$ python3 -q
>>> import numpy as np
>>> from numpy import linalg as LA
>>> np.set_printoptions(suppress=True, linewidth=160)
>>> def rnd(a):
...     return np.round(a, 2) + 0
... 
>>> m1 = np.array([[1, -1, -1, 1, -1, 1, 1, -1], [1, 1, -1, -1, 1, 1, -1, -1]])
>>> other = m1 / np.sqrt((m1 ** 2).mean(axis=1, keepdims=True))
>>> rnd(LA.norm(other, axis=1))
array([2.83, 2.83])
>>> W1 = np.array([[-3, 2, 1, 0, -2, -2],
...     [2, -1, -1, -3, 2, 1],
...     [3, 0, 0, 0, -1, 3],
...     [1, 1, 3, 0, -2, -3],
...     [-2, 3, 0, 1, 2, -3],
...     [-3, -2, -1, 3, 2, 1],
...     [2, 0, 0, 0, 2, -3],
...     [3, 1, 2, 3, -1, -2]])
>>> coef = np.array([8, -2, -3, -5, -9, 7])
>>> H = np.maximum(m1 @ W1 + coef, 0)
>>> (H > 0).astype(int)
array([[0, 0, 0, 0, 0, 1],
       [0, 0, 0, 0, 0, 1]])
>>> (H > 0).mean(axis=0)
array([0., 0., 0., 0., 0., 1.])
>>> LA.matrix_rank(H)
np.int64(1)
>>> H
array([[0, 0, 0, 0, 0, 1],
       [0, 0, 0, 0, 0, 9]])
>>> basis = np.array([[1, -1, -1],
...     [1, -2, -2],
...     [0, 2, 2],
...     [2, 0, 2],
...     [-1, 0, 2],
...     [1, 2, 2]])
>>> H @ basis
array([[ 1,  2,  2],
       [ 9, 18, 18]])
>>> W1 @ basis
array([[ -1,  -3,  -7],
       [ -6,   0,  -2],
       [  7,   3,   1],
       [  1,  -3,  -7],
       [ -2, -10,  -4],
       [  0,   7,  17],
       [ -3,  -8,  -4],
       [  9,  -5,  -1]])
>>> arr = np.loadtxt("a.csv", delimiter=",")
>>> arr
array([[-8., 32.,  4.],
       [-6., 24.,  3.],
       [-2.,  8.,  1.],
       [ 0.,  0.,  0.]])
>>> np.abs(np.diag(LA.qr(arr)[1])) > 1e-9
array([ True, False, False])
>>> rnd(arr @ LA.pinv(arr) @ arr)
array([[-8., 32.,  4.],
       [-6., 24.,  3.],
       [-2.,  8.,  1.],
       [ 0.,  0.,  0.]])
>>> np.allclose(arr[:-1].T @ LA.lstsq(arr[:-1].T, arr[-1])[0], arr[-1])
True
>>> rnd(LA.norm(arr, 2) / LA.norm(arr))
np.float64(1.0)
>>> LA.cond(arr) > 100
np.True_
>>> r = LA.matrix_rank(arr)
>>> r
np.int64(1)
>>> ns = LA.svd(arr)[2][r:].T
>>> LA.matrix_rank(arr.T @ arr), LA.matrix_rank(arr @ arr.T)
(np.int64(1), np.int64(1))
>>> [int(LA.matrix_rank(np.delete(arr, i, axis=0))) for i in range(4)]
[1, 1, 1, 1]
>>> rnd(ns @ ns.T)
array([[ 0.94,  0.23,  0.03],
       [ 0.23,  0.07, -0.12],
       [ 0.03, -0.12,  0.99]])
>>> ns.shape
(3, 2)
>>> [int(LA.matrix_rank(arr[:i])) for i in range(1, len(arr) + 1)]
[1, 1, 1, 1]
>>> x0 = np.array([2, 0, 2])
>>> arr @ np.eye(3)[1]
array([32., 24.,  8.,  0.])
>>> arr @ (2 * x0)
array([-16., -12.,  -4.,   0.])
>>> arr @ x0
array([-8., -6., -2.,  0.])
>>> LA.norm(arr @ x0) <= LA.norm(arr, 2) * LA.norm(x0) + 1e-9
np.True_
>>> np.einsum("ij,j->i", arr, x0)
array([-8., -6., -2.,  0.])
>>> arr @ np.ones(3)
array([28., 21.,  7.,  0.])
>>> other = m1 / LA.norm(m1, axis=1, keepdims=True)
>>> G = other @ other.T
>>> rnd(G)
array([[1., 0.],
       [0., 1.]])
>>> (np.abs(G) > 0.9).astype(int)
array([[1, 0],
       [0, 1]])
>>> np.argwhere(np.triu(np.abs(G) > 0.95, 1))
array([], shape=(0, 2), dtype=int64)
>>> W0 = np.load("case18.npy")
>>> W0
array([[ 2.51,  1.4 , -1.3 ],
       [ 0.36,  0.2 ,  0.7 ],
       [-1.23, -0.4 ,  0.1 ],
       [-1.18, -0.5 , -0.5 ],
       [-0.39, -0.4 , -0.9 ],
       [-0.96, -0.6 , -0.1 ],
       [ 4.31,  2.3 , -0.3 ],
       [ 0.05,  0.1 , -1.3 ],
       [ 1.34,  0.4 , -3.  ],
       [-2.11, -1.  , -0.3 ],
       [-0.35, -0.1 , -0.6 ],
       [-0.36, -0.2 ,  0.2 ],
       [-4.46, -2.2 , -1.2 ],
       [-0.04, -0.2 , -1.6 ],
       [-0.94, -0.3 , -1.  ],
       [-1.66, -0.9 ,  0.1 ],
       [ 0.24,  0.1 , -0.3 ],
       [ 3.91,  1.9 , -2.6 ],
       [-2.98, -1.5 , -0.6 ],
       [ 3.48,  1.6 , -0.9 ],
       [-2.48, -1.4 , -0.2 ],
       [-6.34, -3.1 , -0.2 ],
       [ 3.41,  1.8 ,  0.7 ],
       [-0.56, -0.2 ,  0.8 ],
       [-4.27, -2.  , -0.3 ],
       [-0.4 , -0.2 ,  0.9 ],
       [ 3.09,  1.3 , -1.2 ]])
>>> u = np.array([1, -2, 0])
>>> rnd(np.polyval(u, W0[8]))
array([-0.88, -0.64, 15.  ])
>>> rnd(np.correlate(W0[8], W0[5], "full"))
array([-0.13, -0.84, -1.23,  1.42,  2.88])
>>> u = np.array([4, 5, 7])
>>> rng = np.random.default_rng(5416)
>>> mat = np.outer(rng.normal(size=19), u) + 0.3 * rng.normal(size=(19, 3))
>>> rnd(mat)
array([[  6.03,   7.53,  10.32],
       [ -0.97,  -1.47,  -1.48],
       [ -2.72,  -3.26,  -4.56],
       [  2.73,   4.11,   5.71],
       [  0.74,   0.29,   0.8 ],
       [ -7.73,  -9.78, -13.26],
       [ -4.5 ,  -5.41,  -7.2 ],
       [ -2.47,  -3.14,  -4.31],
       [  1.06,   0.82,   1.28],
       [  3.22,   4.05,   5.99],
       [ -1.44,  -1.91,  -2.92],
       [ -0.01,  -0.91,  -0.91],
       [ -1.06,  -1.92,  -2.95],
       [-10.45, -13.22, -18.57],
       [  2.53,   2.75,   4.55],
       [  1.04,   1.36,   2.56],
       [  5.49,   6.81,   9.98],
       [  0.85,   0.78,   1.29],
       [ -0.08,  -0.03,   0.69]])
>>> other = W0 + rng.integers(-2, 3, (27, 2)) @ rng.integers(-2, 3, (2, 3))
>>> rnd(other)
array([[ 2.51,  1.4 , -3.3 ],
       [-5.64,  6.2 , -1.3 ],
       [ 2.77, -4.4 ,  4.1 ],
       [-5.18,  3.5 , -4.5 ],
       [ 1.61, -2.4 , -2.9 ],
       [ 3.04, -4.6 ,  3.9 ],
       [ 6.31,  0.3 ,  1.7 ],
       [ 2.05, -1.9 ,  2.7 ],
       [-4.66,  6.4 , -7.  ],
       [-4.11,  1.  , -2.3 ],
       [-6.35,  5.9 , -4.6 ],
       [-2.36,  1.8 ,  2.2 ],
       [-0.46, -6.2 ,  0.8 ],
       [ 1.96, -2.2 , -1.6 ],
       [-4.94,  3.7 , -3.  ],
       [-7.66,  5.1 , -1.9 ],
       [-1.76,  2.1 , -0.3 ],
       [ 1.91,  3.9 , -0.6 ],
       [-8.98,  4.5 , -4.6 ],
       [ 9.48, -4.4 ,  1.1 ],
       [ 1.52, -5.4 , -0.2 ],
       [-0.34, -9.1 ,  3.8 ],
       [-0.59,  5.8 , -3.3 ],
       [-0.56, -0.2 ,  2.8 ],
       [-2.27, -4.  , -2.3 ],
       [-0.4 , -0.2 ,  4.9 ],
       [ 7.09, -2.7 ,  2.8 ]])
>>> rnd(other - W0)
array([[ 0.,  0., -2.],
       [-6.,  6., -2.],
       [ 4., -4.,  4.],
       [-4.,  4., -4.],
       [ 2., -2., -2.],
       [ 4., -4.,  4.],
       [ 2., -2.,  2.],
       [ 2., -2.,  4.],
       [-6.,  6., -4.],
       [-2.,  2., -2.],
       [-6.,  6., -4.],
       [-2.,  2.,  2.],
       [ 4., -4.,  2.],
       [ 2., -2.,  0.],
       [-4.,  4., -2.],
       [-6.,  6., -2.],
       [-2.,  2.,  0.],
       [-2.,  2.,  2.],
       [-6.,  6., -4.],
       [ 6., -6.,  2.],
       [ 4., -4.,  0.],
       [ 6., -6.,  4.],
       [-4.,  4., -4.],
       [ 0.,  0.,  2.],
       [ 2., -2., -2.],
       [ 0.,  0.,  4.],
       [ 4., -4.,  4.]])
>>> LA.matrix_rank(other - W0, tol=1e-8)
np.int64(2)
